$ python -q
>>> import numpy as np
>>> from numpy import linalg as LA
>>> np.set_printoptions(suppress=True, linewidth=120)
>>> def rnd(a):
...     return np.round(a, 2) + 0
... 
>>> M = np.loadtxt("x.csv", delimiter=",")
>>> rnd(M)
array([[-0.32,  0.53,  0.13, -0.46,  0.  ,  0.62],
       [ 0.43, -0.53,  0.2 , -0.47,  0.44,  0.29],
       [-0.54, -0.2 , -0.5 ,  0.18,  0.61,  0.13],
       [ 0.43,  0.07, -0.81, -0.14, -0.27,  0.23],
       [-0.43, -0.33, -0.14, -0.64, -0.34, -0.39],
       [-0.22, -0.53,  0.11,  0.32, -0.5 ,  0.56]])
>>> def softmax(z):
...     e = np.exp(z - z.max(axis=-1, keepdims=True))
...     return e / e.sum(axis=-1, keepdims=True)
... 
>>> rnd(softmax(10 * M[2]))
array([0.  , 0.  , 0.  , 0.01, 0.98, 0.01])
>>> rnd(softmax(M[2] + 5))
array([0.09, 0.13, 0.1 , 0.19, 0.3 , 0.18])
>>> rnd(softmax(M[2]))
array([0.09, 0.13, 0.1 , 0.19, 0.3 , 0.18])
>>> S = M @ M.T / np.sqrt(6)
>>> rnd(softmax(S))
array([[0.23, 0.15, 0.15, 0.15, 0.15, 0.15],
       [0.15, 0.23, 0.15, 0.15, 0.15, 0.15],
       [0.15, 0.15, 0.23, 0.15, 0.15, 0.15],
       [0.15, 0.15, 0.15, 0.23, 0.15, 0.15],
       [0.15, 0.15, 0.15, 0.15, 0.23, 0.15],
       [0.15, 0.15, 0.15, 0.15, 0.15, 0.23]])
>>> softmax(S).round(6).argmax(axis=1)
array([0, 1, 2, 3, 4, 5])
>>> rnd(softmax(S)[2] @ M)
array([-0.14, -0.17, -0.2 , -0.17,  0.04,  0.23])
>>> K = np.load("run9.npy")
>>> K
array([[0, 1, 0, 1, 1, 0, 1, 1, 0, 0],
       [1, 0, 0, 1, 1, 0, 1, 0, 0, 0],
       [0, 0, 0, 0, 0, 1, 0, 0, 0, 1],
       [1, 1, 0, 0, 0, 0, 1, 1, 0, 0],
       [1, 1, 0, 0, 0, 0, 1, 1, 0, 0],
       [0, 0, 1, 0, 0, 0, 0, 0, 1, 1],
       [1, 1, 0, 1, 1, 0, 0, 1, 0, 0],
       [1, 0, 0, 1, 1, 0, 1, 0, 0, 0],
       [0, 0, 0, 0, 0, 1, 0, 0, 0, 1],
       [0, 0, 1, 0, 0, 1, 0, 0, 1, 0]])
>>> rnd(K @ LA.pinv(K) @ K)
array([[0., 1., 0., 1., 1., 0., 1., 1., 0., 0.],
       [1., 0., 0., 1., 1., 0., 1., 0., 0., 0.],
       [0., 0., 0., 0., 0., 1., 0., 0., 0., 1.],
       [1., 1., 0., 0., 0., 0., 1., 1., 0., 0.],
       [1., 1., 0., 0., 0., 0., 1., 1., 0., 0.],
       [0., 0., 1., 0., 0., 0., 0., 0., 1., 1.],
       [1., 1., 0., 1., 1., 0., 0., 1., 0., 0.],
       [1., 0., 0., 1., 1., 0., 1., 0., 0., 0.],
       [0., 0., 0., 0., 0., 1., 0., 0., 0., 1.],
       [0., 0., 1., 0., 0., 1., 0., 0., 1., 0.]])
>>> np.allclose(K[:-1].T @ LA.lstsq(K[:-1].T, K[-1])[0], K[-1])
False
>>> evals, vecs = LA.eigh(K)
>>> x = np.array([3, 1, 3, 2, 2, 1, 2, 2, 0, 0])
>>> (np.sign(vecs[:, -1].round(6)) == np.sign(vecs[0, -1].round(6))).astype(int)
array([1, 1, 0, 1, 1, 0, 1, 1, 0, 0])
>>> rnd(vecs * np.maximum(evals, 0) @ vecs.T)
array([[0.9 , 0.76, 0.  , 0.76, 0.76, 0.  , 0.9 , 0.76, 0.  , 0.  ],
       [0.76, 0.64, 0.  , 0.64, 0.64, 0.  , 0.76, 0.64, 0.  , 0.  ],
       [0.  , 0.  , 0.49, 0.  , 0.  , 0.62, 0.  , 0.  , 0.49, 0.62],
       [0.76, 0.64, 0.  , 0.64, 0.64, 0.  , 0.76, 0.64, 0.  , 0.  ],
       [0.76, 0.64, 0.  , 0.64, 0.64, 0.  , 0.76, 0.64, 0.  , 0.  ],
       [0.  , 0.  , 0.62, 0.  , 0.  , 0.8 , 0.  , 0.  , 0.62, 0.8 ],
       [0.9 , 0.76, 0.  , 0.76, 0.76, 0.  , 0.9 , 0.76, 0.  , 0.  ],
       [0.76, 0.64, 0.  , 0.64, 0.64, 0.  , 0.76, 0.64, 0.  , 0.  ],
       [0.  , 0.  , 0.49, 0.  , 0.  , 0.62, 0.  , 0.  , 0.49, 0.62],
       [0.  , 0.  , 0.62, 0.  , 0.  , 0.8 , 0.  , 0.  , 0.62, 0.8 ]])
>>> rnd(LA.eigvalsh(K[1:, 1:]))
array([-2.  , -1.56, -1.24, -1.  ,  0.  ,  0.  ,  0.  ,  2.56,  3.24])
>>> W0 = np.loadtxt("sample18.csv", delimiter=",")
>>> rnd(W0)
array([[-0.1 , -0.03, -0.84, -0.24, -0.04, -0.24, -0.08, -0.04,  0.  , -0.32,  0.23],
       [-0.2 , -0.03,  0.02, -0.55,  0.04,  0.19, -0.09, -0.13,  0.31, -0.18, -0.68],
       [-0.2 , -0.56, -0.11, -0.03,  0.  , -0.21,  0.33,  0.04, -0.57,  0.24, -0.33],
       [ 0.23,  0.55, -0.17,  0.01,  0.16,  0.36,  0.21,  0.16, -0.54, -0.22, -0.24],
       [-0.07,  0.16, -0.28,  0.09, -0.62,  0.35,  0.22, -0.34,  0.1 ,  0.45, -0.04],
       [ 0.43,  0.21, -0.05, -0.35,  0.36, -0.34,  0.  , -0.4 , -0.04,  0.49,  0.01],
       [-0.23,  0.2 , -0.07,  0.36, -0.06, -0.21, -0.72, -0.17, -0.25,  0.1 , -0.32],
       [-0.63,  0.32,  0.3 , -0.21,  0.02, -0.14,  0.21, -0.38, -0.24, -0.16,  0.3 ],
       [ 0.43, -0.26,  0.23, -0.25, -0.44,  0.08, -0.26, -0.33, -0.35, -0.35,  0.13],
       [ 0.16, -0.07, -0.05,  0.51,  0.14, -0.17,  0.34, -0.54,  0.19, -0.39, -0.24],
       [-0.13, -0.32, -0.14,  0.06,  0.5 ,  0.63, -0.21, -0.32, -0.08,  0.09,  0.22]])
>>> rnd((W0 - W0.T) / 2)
array([[ 0.  ,  0.08, -0.32, -0.23,  0.01, -0.33,  0.08,  0.29, -0.21, -0.24,  0.18],
       [-0.08,  0.  ,  0.29, -0.55, -0.06, -0.01, -0.15, -0.23,  0.29, -0.06, -0.18],
       [ 0.32, -0.29,  0.  ,  0.07,  0.14, -0.08,  0.2 , -0.13, -0.4 ,  0.14, -0.1 ],
       [ 0.23,  0.55, -0.07,  0.  ,  0.04,  0.36, -0.08,  0.18, -0.14, -0.36, -0.15],
       [-0.01,  0.06, -0.14, -0.04,  0.  ,  0.  ,  0.14, -0.18,  0.27,  0.15, -0.27],
       [ 0.33,  0.01,  0.08, -0.36,  0.  ,  0.  ,  0.1 , -0.13, -0.06,  0.33, -0.31],
       [-0.08,  0.15, -0.2 ,  0.08, -0.14, -0.1 ,  0.  , -0.19,  0.01, -0.12, -0.05],
       [-0.29,  0.23,  0.13, -0.18,  0.18,  0.13,  0.19,  0.  ,  0.05,  0.19,  0.31],
       [ 0.21, -0.29,  0.4 ,  0.14, -0.27,  0.06, -0.01, -0.05,  0.  , -0.27,  0.11],
       [ 0.24,  0.06, -0.14,  0.36, -0.15, -0.33,  0.12, -0.19,  0.27,  0.  , -0.17],
       [-0.18,  0.18,  0.1 ,  0.15,  0.27,  0.31,  0.05, -0.31, -0.11,  0.17,  0.  ]])
>>> rnd(LA.matrix_power(W0, 3))
array([[ 0.23, -0.38,  0.13, -0.61,  0.17,  0.27,  0.11, -0.44, -0.24,  0.03,  0.19],
       [-0.25, -0.6 ,  0.02,  0.17,  0.03, -0.27,  0.02,  0.16, -0.23, -0.61,  0.16],
       [-0.15,  0.35,  0.13,  0.03,  0.04,  0.48,  0.17, -0.02, -0.43, -0.43, -0.46],
       [ 0.06, -0.12,  0.48, -0.12, -0.46, -0.03, -0.03, -0.22,  0.54, -0.28, -0.32],
       [-0.03, -0.03, -0.52, -0.34, -0.67,  0.15,  0.24,  0.26, -0.04, -0.06,  0.08],
       [ 0.6 ,  0.3 ,  0.2 , -0.04, -0.13, -0.01, -0.39,  0.24, -0.18, -0.33,  0.38],
       [-0.35,  0.19, -0.02, -0.25, -0.25, -0.44, -0.5 , -0.33, -0.38,  0.07, -0.12],
       [ 0.32,  0.14,  0.13,  0.2 , -0.19, -0.48,  0.64, -0.24, -0.3 ,  0.08,  0.  ],
       [-0.34,  0.19,  0.07,  0.32, -0.21,  0.3 ,  0.06, -0.44,  0.08, -0.07,  0.63],
       [-0.22,  0.42, -0.05, -0.47,  0.36, -0.3 ,  0.27,  0.06,  0.31, -0.35,  0.2 ],
       [ 0.33,  0.01, -0.63,  0.18,  0.13, -0.04, -0.14, -0.49,  0.18, -0.34, -0.18]])
>>> np.allclose(W0, W0.T)
False
>>> x = np.array([-9, 1, 1, -6, 6, -3, -5, -5, 7, 1, -2])
>>> y = W0 @ x
>>> rnd(y)
array([ 1.72,  9.22, -3.01, -7.23, -2.96,  3.81,  3.74,  6.49, -5.34, -0.85,  3.15])
>>> rnd(LA.solve(W0, 3 * y))
array([-27.,   3.,   3., -18.,  18.,  -9., -15., -15.,  21.,   3.,  -6.])
>>> rnd(LA.solve(W0, y + W0[:, 0]))
array([-8.,  1.,  1., -6.,  6., -3., -5., -5.,  7.,  1., -2.])
>>> A = np.load("block19.npy")
>>> A
array([[ 5,  0,  3,  0],
       [ 0,  0,  8,  0],
       [ 5,  0,  0,  0],
       [ 0,  0,  3,  0],
       [ 0,  0,  0,  0],
       [ 0, -9,  3,  0],
       [ 0,  0,  8,  0],
       [ 0,  1,  0,  0],
       [ 8,  0,  0,  0],
       [ 0,  0,  0,  0]])
>>> x = np.array([5, 7, 2, 2, 5, 4, 7, 4, 5, 9, 6])
>>> rnd(np.sort(np.abs(np.degrees(np.angle(LA.eigvals(W0))))))
array([  0.  ,  56.05,  56.05,  85.72,  85.72, 127.91, 127.91, 159.05, 159.05, 170.1 , 170.1 ])
>>> mat = np.load("case8.npy")
>>> mat
array([[ -2.02,  -7.61,  -5.08,  -3.89,   9.86,   6.21,   6.5 ,  14.94, -12.04,   9.7 , -13.17,   7.08,   6.96,
          5.15],
       [ 16.27,  -7.91,   6.85,  -4.04,  -8.57, -17.56,  -8.87,  -3.33, -21.08, -20.29,  -6.48,  -1.85, -16.8 ,
          2.43],
       [ -9.52,  -1.06, -18.73,  -5.03,  10.72,  12.95,   7.45,  24.01, -17.76,  16.47, -30.23,   8.17,  12.26,
         12.11],
       [ -2.28, -14.79,  -6.6 ,  -7.17,  16.39,   9.43,  10.19,  24.58, -21.55,  16.28, -21.47,  11.83,  11.01,
          7.22],
       [ 12.45, -11.08,   9.01,  -3.02,  -0.81, -11.48,  -3.09,  -0.87, -11.95, -10.34,   0.71,   0.85,  -8.68,
         -0.76],
       [ 12.06,  -6.09,  -2.16,  -5.43,  -5.57, -13.88,  -8.55,   6.03, -29.95, -16.14, -21.91,   0.18, -14.17,
          8.4 ],
       [  9.99,   3.94,  -6.11,  -3.9 , -14.47, -16.31, -12.35,   0.47, -27.12, -22.07, -24.09,  -5.15, -17.92,
          9.14],
       [ 12.42, -21.94,  10.08,  -6.21,   9.9 ,  -6.23,   3.85,   9.7 , -17.89,   0.42,  -1.93,   8.01,  -2.31,
         -0.21],
       [  2.21,   6.4 ,  -7.68,  -1.83,  -7.83,  -5.93,  -7.16,   1.42, -14.74, -10.64, -17.85,  -3.19,  -7.96,
          6.99],
       [ -8.  ,  15.78, -27.17,  -4.47,  -7.67,   2.56,  -7.26,  15.09, -26.65,  -4.67, -45.47,  -2.17,  -2.86,
         17.5 ]])
>>> U, sig, Vt = LA.svd(mat)
>>> rnd(sig)
array([108.87,  85.91,  57.41,   1.57,   1.51,   1.08,   0.95,   0.9 ,   0.54,   0.44])
>>> A2 = U[:, :3] @ np.diag(sig[:3]) @ Vt[:3]
>>> LA.matrix_rank(A2)
np.int64(3)
>>> rnd(np.abs(mat - A2).max())
np.float64(0.66)
>>> LA.matrix_rank(mat, rtol=0.05)
np.int64(3)
